>>> import numpy as np
>>> from numpy import linalg as LA
>>> np.set_printoptions(precision=2, suppress=True, linewidth=160, legacy="1.25")
>>> Z = np.array([[3, 0, 2], [-4, -1, -4], [-5, 4, -1]])
>>> rng = np.random.default_rng(4526)
>>> J = (rng.random((12, 3)) < 0.25) @ Z
>>> print(J)
[[ 3  0  2]
 [-4 -1 -4]
 [-5  4 -1]
 [-4 -1 -4]
 [-2  4  1]
 [ 0  0  0]
 [ 3  0  2]
 [ 0  0  0]
 [ 0  0  0]
 [ 0  0  0]
 [-1 -1 -2]
 [ 0  0  0]]
>>> # rows 1 and 3 are equal
>>> print([round(float(x), 2) for x in LA.svd(J, compute_uv=False)[:3]])
[10.77, 6.68, 0.55]
>>> print(round(np.log10(LA.cond(J))))
1
>>> vec = np.array([3, -2, 0])
>>> y = J @ vec
>>> c, lr = np.zeros(3), 1 / LA.norm(J, 2) ** 2
>>> for i in range(40):
...     c -= lr * J.T @ (J @ c - y)
...     if i % 10 == 0: print(i, round(LA.norm(J @ c - y), 2))
... 
0 9.43
10 0.34
20 0.33
30 0.32
>>> print(round(LA.cond(J), 2))
19.77
>>> vec = np.array([6, 1, 6])
>>> y = J @ vec
>>> print(LA.lstsq(J, y)[0])
[6. 1. 6.]
>>> print(LA.solve(J.T @ J, J.T @ y))
[6. 1. 6.]
>>> y = y + 0.05 * rng.normal(size=12)
>>> print(y)
[ 30.07 -49.03 -31.95 -49.1   -1.94   0.04  29.97  -0.07  -0.08  -0.04 -19.    -0.03]
>>> c, *_ = LA.lstsq(J, y)
>>> print(c)
[6.02 1.03 5.99]
>>> print(np.round(J.T @ (y - J @ c), 2) + 0)
[0. 0. 0.]
>>> print(round(float(LA.norm(y - J @ c)), 2))
0.15
>>> print(c.round())
[6. 1. 6.]
>>> print(LA.norm(J, axis=1).argmax())
2
>>> print(np.round(LA.norm(J[6], 1), 2), round(LA.norm(J[6], np.inf), 2))
5.0 3.0
>>> print(round(float(LA.norm(J, "nuc")), 2))
18.0
>>> print(LA.norm(J, axis=1))
[3.61 5.74 6.48 5.74 4.58 0.   3.61 0.   0.   0.   2.45 0.  ]
>>> print(round(LA.norm(J[6] - J[1]), 2))
9.27
>>> print(round(LA.norm(J) ** 2 / LA.norm(J, 2) ** 2, 2))
1.39
>>> print(np.round(LA.norm(J, 2), 2))
10.77
>>> print(round(LA.norm(J, 1), 2), round(float(LA.norm(J, np.inf)), 2))
22.0 10.0
>>> print(J[6] @ J[1])
-20
>>> B = J + rng.integers(-2, 3, (12, 2)) @ rng.integers(-2, 3, (2, 3))
>>> print(B)
[[  4   2  -1]
 [ -2   3 -10]
 [ -3   8  -7]
 [ -7  -5   0]
 [ -5   0   5]
 [  0   2  -5]
 [  9   4   4]
 [ -2   0  -4]
 [  2   4  -6]
 [  1   2  -3]
 [  0  -1   0]
 [ -2  -2   1]]
>>> print(np.round(LA.svd(B - J, compute_uv=False), 2) + 0)
[17.84  8.86  0.  ]
>>> print(B - J)
[[ 1  2 -3]
 [ 2  4 -6]
 [ 2  4 -6]
 [-3 -4  4]
 [-3 -4  4]
 [ 0  2 -5]
 [ 6  4  2]
 [-2  0 -4]
 [ 2  4 -6]
 [ 1  2 -3]
 [ 1  0  2]
 [-2 -2  1]]
>>> print(LA.matrix_rank(B - J, tol=1e-8))
2
>>> print(np.abs(B - J).sum(axis=1))
[ 6 12 12 11 11  7 12  6 12  6  3  5]
>>> m1 = np.load("w.npy")
>>> print(m1)
[[ 0.4  -4.71  1.6 ]
 [-0.2   0.05  0.  ]
 [-1.1   4.59 -1.3 ]
 [ 1.    2.68 -0.8 ]
 [-0.8   0.43 -0.3 ]
 [ 0.   -4.72  1.4 ]
 [ 0.   -8.03  2.8 ]
 [ 1.1   1.42 -0.6 ]
 [-1.1   2.64 -0.9 ]
 [-0.4   0.86 -0.2 ]
 [ 0.3  -0.59  0.1 ]
 [-0.3  -3.12  1.1 ]]
>>> cen = m1 - m1.mean(axis=0)
>>> V = LA.svd(cen)[2][:2]
>>> B = cen - cen @ V.T @ V
>>> print((cen @ V.T).std(axis=0))
[3.74 0.67]
>>> print(LA.norm(B, axis=1).round(6).argmax())
4
